$ python -q
>>> import numpy as np
>>> np.set_printoptions(precision=3, suppress=True, linewidth=160)
>>> F = np.load("layer13.npy")
>>> print(F)
[[0.05 2.   3.   3.   0.   0.   2.   3.  ]
 [2.   0.05 2.   0.   0.   2.   3.   3.  ]
 [2.   1.   0.05 0.   2.   2.   3.   0.  ]
 [3.   1.   0.   2.05 3.   2.   1.   0.  ]
 [0.   3.   0.   2.   3.05 3.   1.   0.  ]
 [2.   1.   0.   3.   1.   2.05 0.   2.  ]
 [3.   2.   0.   0.   2.   1.   2.05 0.  ]
 [0.   2.   3.   3.   0.   0.   2.   3.05]]
>>> left, sigma, Vh = np.linalg.svd(F)
>>> print(sigma)
[11.829  7.062  4.631  3.156  2.291  1.163  0.652  0.027]
>>> print(np.argmax(sigma[:-1] / (sigma[1:] + 1e-6)) + 1)
7
>>> A2 = left[:, :7] @ np.diag(sigma[:7]) @ Vh[:7]
>>> print(np.linalg.matrix_rank(A2))
7
>>> print(round(np.linalg.norm(F - A2, 2), 3), round(sigma[7], 3))
0.027 0.027
>>> print(np.linalg.cond(F) > 100)
True
>>> left, sigma = np.linalg.svd(F)
Traceback (most recent call last):
  File "<python-input-11>", line 1, in <module>
    left, sigma = np.linalg.svd(F)
    ^^^^^^^^^^^
ValueError: too many values to unpack (expected 2)
>>> left, sigma, Vh = np.linalg.svd(F, full_matrices=False)
>>> print(np.round(Vh @ Vh.T, 3) + 0)
[[1. 0. 0. 0. 0. 0. 0. 0.]
 [0. 1. 0. 0. 0. 0. 0. 0.]
 [0. 0. 1. 0. 0. 0. 0. 0.]
 [0. 0. 0. 1. 0. 0. 0. 0.]
 [0. 0. 0. 0. 1. 0. 0. 0.]
 [0. 0. 0. 0. 0. 1. 0. 0.]
 [0. 0. 0. 0. 0. 0. 1. 0.]
 [0. 0. 0. 0. 0. 0. 0. 1.]]
>>> print(np.abs(Vh[0]))
[0.34  0.363 0.26  0.409 0.319 0.351 0.415 0.347]
>>> print(np.round(np.sqrt((sigma ** 2).sum()), 3), round(np.linalg.norm(F), 3))
15.107 15.107
>>> print(sigma / sigma[0])
[1.    0.597 0.392 0.267 0.194 0.098 0.055 0.002]
>>> print(sigma)
[11.829  7.062  4.631  3.156  2.291  1.163  0.652  0.027]
>>> u = np.array([-5, -5, -1, 5, -6, -2, 7, 2])
>>> A2 = F + np.outer(u, np.eye(8)[7])
>>> print(A2)
[[ 0.05  2.    3.    3.    0.    0.    2.   -2.  ]
 [ 2.    0.05  2.    0.    0.    2.    3.   -2.  ]
 [ 2.    1.    0.05  0.    2.    2.    3.   -1.  ]
 [ 3.    1.    0.    2.05  3.    2.    1.    5.  ]
 [ 0.    3.    0.    2.    3.05  3.    1.   -6.  ]
 [ 2.    1.    0.    3.    1.    2.05  0.    0.  ]
 [ 3.    2.    0.    0.    2.    1.    2.05  7.  ]
 [ 0.    2.    3.    3.    0.    0.    2.    5.05]]
>>> print(np.linalg.matrix_rank(A2 - F))
1
>>> print(round(float(np.linalg.det(A2) / np.linalg.det(F)), 3), round(float(1 + np.linalg.solve(F, u)[7]), 3))
106.893 106.893
>>> left, sigma, Vh = np.linalg.svd(A2, full_matrices=False)
>>> print(np.round(left.T @ left, 3) + 0)
[[1. 0. 0. 0. 0. 0. 0. 0.]
 [0. 1. 0. 0. 0. 0. 0. 0.]
 [0. 0. 1. 0. 0. 0. 0. 0.]
 [0. 0. 0. 1. 0. 0. 0. 0.]
 [0. 0. 0. 0. 1. 0. 0. 0.]
 [0. 0. 0. 0. 0. 1. 0. 0.]
 [0. 0. 0. 0. 0. 0. 1. 0.]
 [0. 0. 0. 0. 0. 0. 0. 1.]]
>>> print(np.abs(left[:, 0]).round(6).argmax())
6
>>> print(np.cumsum(sigma ** 2) / np.sum(sigma ** 2))
[0.478 0.807 0.913 0.971 0.993 0.996 0.999 1.   ]
>>> print(sigma)
[12.775 10.593  6.022  4.458  2.73   1.066  0.946  0.619]
>>> print((sigma > 1e-8).sum())
8
>>> print(np.abs(Vh[0]))
[0.315 0.182 0.113 0.195 0.198 0.12  0.226 0.844]
>>> print(sigma / sigma[0])
[1.    0.829 0.471 0.349 0.214 0.083 0.074 0.048]
>>> arr = np.load("w.npy")
>>> print(arr)
[[ 0  0  0  0  0]
 [ 1 -4  1  4 -4]
 [ 0 -3  2  4 -2]
 [ 0  0  0  0  0]
 [-2 -2 -1  3 -4]
 [ 4 -6  3  0  1]
 [ 3 -5  4  0  3]
 [ 0  0  0  0  0]
 [ 1 -1 -1  0 -2]
 [-1 -3  2  0  3]
 [ 4 -3  1  1 -2]
 [ 2 -8  6  0  6]
 [-3 -1  0  3 -2]
 [ 2 -5  4  1  3]
 [ 0  0  0  0  0]
 [ 0 -4  1  0  1]
 [-4 -4  2  3  1]
 [ 1 -1 -1  0 -2]
 [ 2 -5  4  1  3]
 [ 0 -4  1  0  1]
 [ 3 -2  2  1  0]
 [ 2 -5  4  1  3]
 [-2 -5  1  2 -1]
 [ 1 -1 -1  0 -2]
 [-3 -8  3  2  2]
 [-3 -4  2  2  1]
 [ 1 -4  1 -1  1]
 [ 2 -5  4  1  3]
 [-3 -1  0  3 -2]
 [ 2 -5  4  1  3]
 [ 1 -1 -1  0 -2]]
>>> ang = np.radians(15)
>>> r_ = np.eye(5)
>>> r_[3, 3] = r_[4, 4] = np.cos(ang)
>>> r_[3, 4], r_[4, 3] = -np.sin(ang), np.sin(ang)
>>> print(r_)
[[ 1.     0.     0.     0.     0.   ]
 [ 0.     1.     0.     0.     0.   ]
 [ 0.     0.     1.     0.     0.   ]
 [ 0.     0.     0.     0.966 -0.259]
 [ 0.     0.     0.     0.259  0.966]]
>>> A2 = arr @ r_.T
>>> print(np.allclose(np.linalg.norm(arr, axis=1), np.linalg.norm(A2, axis=1)))
True
>>> print(np.allclose(arr @ arr.T, A2 @ A2.T))
True
>>> print(np.linalg.svd(arr, compute_uv=False), np.linalg.svd(A2, compute_uv=False))
[26.884 14.123 10.503  5.217  0.506] [26.884 14.123 10.503  5.217  0.506]
>>> cent = arr[[17, 14]].astype(float)
>>> for _ in range(3):
...     lab = np.linalg.norm(arr[:, None] - cent, axis=-1).argmin(axis=1)
...     cent = np.array([arr[lab == j].mean(axis=0) for j in range(2)])
... 
>>> print(lab)
[0 0 0 0 0 1 1 0 0 1 0 1 0 1 0 1 1 0 1 1 0 1 0 0 1 1 1 1 0 1 0]
>>> print(cent[1] - cent[0])
[ 0.475 -3.438  2.875 -0.579  3.896]
>>> print(np.abs(cent[1] - cent[0]).argmax())
4
>>> print(cent)
[[ 0.125 -1.562  0.125  1.312 -1.562]
 [ 0.6   -5.     3.     0.733  2.333]]
>>> x = np.array([-1, 2, 1, -2, 2])
>>> y = arr @ x
>>> print(y)
[  0 -24 -16   0 -17 -11  -3   0  -8   3 -15   0  -9  -4   0  -5  -6  -8  -4  -5  -7  -4 -13  -8 -10  -5  -4  -4  -9  -4  -8]
>>> rng = np.random.default_rng(7)
>>> y = y + 0.02 * rng.normal(size=31)
>>> print(y.round(3) + 0)
[  0.    -23.994 -16.005  -0.018 -17.009 -11.02   -2.999   0.027  -8.01    2.988 -14.99    0.007  -8.998  -4.019  -0.001  -4.986  -6.027  -8.009  -4.038
  -5.026  -7.037  -4.005 -13.025  -7.995  -9.997  -5.004  -4.05   -4.011  -9.001  -3.998  -8.031]
>>> c, *_ = np.linalg.lstsq(arr, y)
>>> print(np.round(arr.T @ (y - arr @ c), 3) + 0)
[0. 0. 0. 0. 0.]
>>> A2 = np.array([[3, 9, 0], [7, 9, 6], [0, 7, 0]])
>>> A = np.triu(A2, 1)
>>> print(A)
[[0 9 0]
 [0 0 6]
 [0 0 0]]
>>> left, sigma, Vh = np.linalg.svd(A)
>>> print(np.argmax(sigma[:-1] / (sigma[1:] + 1e-6)) + 1)
2
>>> A2 = left[:, :2] @ np.diag(sigma[:2]) @ Vh[:2]
>>> print(A2)
[[0. 9. 0.]
 [0. 0. 6.]
 [0. 0. 0.]]
>>> print(np.linalg.matrix_rank(A, rtol=0.05))
2
>>> print(round(float(np.linalg.norm(A - A2) / np.linalg.norm(A)), 3))
0.0
>>> print(np.abs(A - A2).max())
0.0
>>> print(round(np.linalg.norm(A - A2, 2), 3), sigma[2])
0.0 0.0
